>>> import numpy as np
>>> import numpy.linalg as la
>>> np.set_printoptions(precision=3, suppress=True, linewidth=140, floatmode="fixed")
>>> rnd = lambda a: np.round(a, 3) + 0
>>> arr = np.diag(10 * np.array([9, 4, 7, 8, 2, 4, 0])) + np.array([[1, -3, -5, -4, 4, 0, -2],
...     [0, -2, -5, -3, 5, 3, 1],
...     [2, 4, 0, 3, -2, -4, 5],
...     [5, 1, 0, -3, 0, 1, 4],
...     [0, 4, 2, 0, 2, 0, -3],
...     [-1, -1, -2, 2, -1, -1, 3],
...     [0, 3, -4, 3, -3, -2, -2]])
>>> arr
array([[91, -3, -5, -4,  4,  0, -2],
       [ 0, 38, -5, -3,  5,  3,  1],
       [ 2,  4, 70,  3, -2, -4,  5],
       [ 5,  1,  0, 77,  0,  1,  4],
       [ 0,  4,  2,  0, 22,  0, -3],
       [-1, -1, -2,  2, -1, 39,  3],
       [ 0,  3, -4,  3, -3, -2, -2]])
>>> A2 = la.inv(arr)
>>> rnd(la.inv(A2))
array([[91.000, -3.000, -5.000, -4.000,  4.000,  0.000, -2.000],
       [ 0.000, 38.000, -5.000, -3.000,  5.000,  3.000,  1.000],
       [ 2.000,  4.000, 70.000,  3.000, -2.000, -4.000,  5.000],
       [ 5.000,  1.000,  0.000, 77.000,  0.000,  1.000,  4.000],
       [ 0.000,  4.000,  2.000,  0.000, 22.000,  0.000, -3.000],
       [-1.000, -1.000, -2.000,  2.000, -1.000, 39.000,  3.000],
       [ 0.000,  3.000, -4.000,  3.000, -3.000, -2.000, -2.000]])
>>> np.allclose(A2, arr.T)
False
>>> rnd(la.cond(arr))
np.float64(40.438)
>>> O, vecs = la.qr(arr[:, :2])[0], la.qr(arr[:, 2:])[0]
>>> sig = la.svd(O.T @ vecs, compute_uv=False)
>>> rnd(la.norm(O @ O.T - vecs @ vecs.T, 2))
np.float64(1.0)
>>> rnd(np.degrees(np.arccos(sig.clip(0, 1))))
array([48.713, 73.477])
>>> A2 = arr / la.norm(arr, axis=1, keepdims=True)
>>> G = A2 @ A2.T
>>> np.argwhere(np.triu(np.abs(G) > 0.95, 1))
array([], shape=(0, 2), dtype=int64)
>>> rnd(la.norm(A2, axis=1))
array([1.000, 1.000, 1.000, 1.000, 1.000, 1.000, 1.000])
>>> rnd(G[1])
array([-0.017,  1.000, -0.082, -0.062,  0.283,  0.053,  0.367])
>>> m1 = np.loadtxt("block12.csv", delimiter=",")
>>> m1
array([[ 1.000,  0.000,  0.000,  0.000,  0.000,  0.000,  0.000,  0.000,  0.000,  0.000,  0.000,  0.000],
       [ 0.000, -3.000,  0.000,  0.000,  0.000,  0.000,  0.000,  0.000,  0.000,  0.000,  0.000,  0.000],
       [ 0.000,  0.000,  0.000,  0.000,  0.000,  0.000,  0.000,  0.000,  0.000,  0.000,  0.000,  0.000],
       [ 0.000,  0.000,  0.000, -2.000,  0.000,  0.000,  0.000,  0.000,  0.000,  0.000,  0.000,  0.000],
       [ 0.000,  0.000,  0.000,  0.000, -3.000,  0.000,  0.000,  0.000,  0.000,  0.000,  0.000,  0.000],
       [ 0.000,  0.000,  0.000,  0.000,  0.000,  3.000,  0.000,  0.000,  0.000,  0.000,  0.000,  0.000],
       [ 0.000,  0.000,  0.000,  0.000,  0.000,  0.000,  2.000,  0.000,  0.000,  0.000,  0.000,  0.000],
       [ 0.000,  0.000,  0.000,  0.000,  0.000,  0.000,  0.000, -1.000,  0.000,  0.000,  0.000,  0.000],
       [ 0.000,  0.000,  0.000,  0.000,  0.000,  0.000,  0.000,  0.000,  1.000,  0.000,  0.000,  0.000],
       [ 0.000,  0.000,  0.000,  0.000,  0.000,  0.000,  0.000,  0.000,  0.000, -2.000,  0.000,  0.000],
       [ 0.000,  0.000,  0.000,  0.000,  0.000,  0.000,  0.000,  0.000,  0.000,  0.000, -1.000,  0.000],
       [ 0.000,  0.000,  0.000,  0.000,  0.000,  0.000,  0.000,  0.000,  0.000,  0.000,  0.000, -3.000]])
>>> np.unique(m1.round(6), axis=0).shape
(12, 12)
>>> np.allclose(m1[:-1].T @ la.lstsq(m1[:-1].T, m1[-1])[0], m1[-1])
False
>>> la.lstsq(m1[:-1].T, m1[-1])[2]
np.int32(10)
>>> rnd(np.trace(la.pinv(m1) @ m1))
np.float64(11.0)
>>> np.abs(np.diag(la.qr(m1)[1])) > 1e-9
array([ True,  True, False,  True,  True,  True,  True,  True,  True,  True,  True,  True])
>>> la.matrix_rank(m1, rtol=0.1)
np.int64(11)
>>> la.cond(m1) > 100
np.True_
>>> [round(float(x), 3) for x in la.svd(m1, compute_uv=False)[:3]]
[3.0, 3.0, 3.0]
>>> np.argsort(-la.norm(m1, axis=0).round(6), kind="stable")[:3]
array([1, 4, 5])
>>> J = np.loadtxt("case3.csv", delimiter=",")
>>> rnd(J)
array([[-0.346,  0.035,  0.210, -0.378, -0.320,  0.118, -0.236,  0.130,  0.321, -0.025,  0.070,  0.062, -0.081, -0.039,  0.125, -0.605],
       [ 0.074, -0.112, -0.112, -0.108, -0.375,  0.426,  0.181,  0.329, -0.080, -0.149,  0.290, -0.068,  0.363, -0.360,  0.209,  0.270],
       [ 0.049, -0.302, -0.247, -0.481, -0.044, -0.120, -0.001,  0.328, -0.132,  0.398, -0.383,  0.269, -0.232, -0.110, -0.053,  0.164],
       [ 0.222,  0.411,  0.038, -0.415,  0.240,  0.218,  0.166, -0.237, -0.080, -0.106, -0.246,  0.364,  0.436,  0.026, -0.033, -0.127],
       [-0.297, -0.235, -0.484,  0.095, -0.315, -0.101,  0.348, -0.259,  0.016, -0.188, -0.128,  0.212,  0.129,  0.391,  0.204, -0.093],
       [ 0.346, -0.424,  0.278,  0.199, -0.086,  0.163,  0.090,  0.140,  0.060,  0.258, -0.295, -0.214,  0.370,  0.287, -0.097, -0.301],
       [-0.148,  0.321,  0.345, -0.170, -0.295,  0.010, -0.042,  0.002, -0.120,  0.084, -0.281, -0.290, -0.039,  0.404,  0.331,  0.423],
       [-0.049, -0.055,  0.062,  0.306,  0.256,  0.336, -0.245,  0.076,  0.048,  0.293,  0.126,  0.508, -0.034,  0.162,  0.507,  0.076],
       [ 0.198,  0.124,  0.044, -0.134, -0.042,  0.182,  0.597, -0.139, -0.050,  0.382,  0.389, -0.077, -0.405,  0.132,  0.037, -0.164],
       [ 0.247, -0.080,  0.032, -0.128,  0.193, -0.308, -0.006,  0.315, -0.486, -0.363,  0.134, -0.064, -0.065,  0.157,  0.420, -0.296],
       [-0.148, -0.036, -0.027, -0.009,  0.449,  0.247,  0.360,  0.301,  0.429, -0.314, -0.316, -0.206, -0.217, -0.009,  0.135,  0.053],
       [ 0.470, -0.189, -0.017, -0.179, -0.060, -0.237, -0.105, -0.405,  0.465, -0.028, -0.011, -0.093, -0.033, -0.200,  0.444,  0.112],
       [-0.124,  0.056,  0.474,  0.198, -0.105, -0.491,  0.433,  0.177,  0.120,  0.044, -0.033,  0.365,  0.137, -0.264,  0.070,  0.052],
       [ 0.099,  0.403, -0.283,  0.372, -0.186,  0.042,  0.010,  0.032, -0.146,  0.181, -0.416, -0.147, -0.100, -0.389,  0.254, -0.312],
       [-0.470, -0.201,  0.017, -0.156,  0.369, -0.079,  0.080, -0.255, -0.206,  0.338,  0.046, -0.344,  0.316, -0.252,  0.236, -0.067],
       [ 0.049,  0.347, -0.372, -0.044,  0.105, -0.315, -0.039,  0.385,  0.358,  0.293,  0.246, -0.141,  0.341,  0.256,  0.011,  0.003]])
>>> np.all(la.eigvalsh(m1) > 0)
np.False_
>>> [round(float(la.det(m1[:i, :i])), 2) + 0 for i in range(1, 13)]
[1.0, -3.0, 0.0, 0.0, 0.0, 0.0, 0.0, 0.0, 0.0, 0.0, 0.0, 0.0]
>>> rnd(la.eigvalsh(m1).min())
np.float64(-3.0)
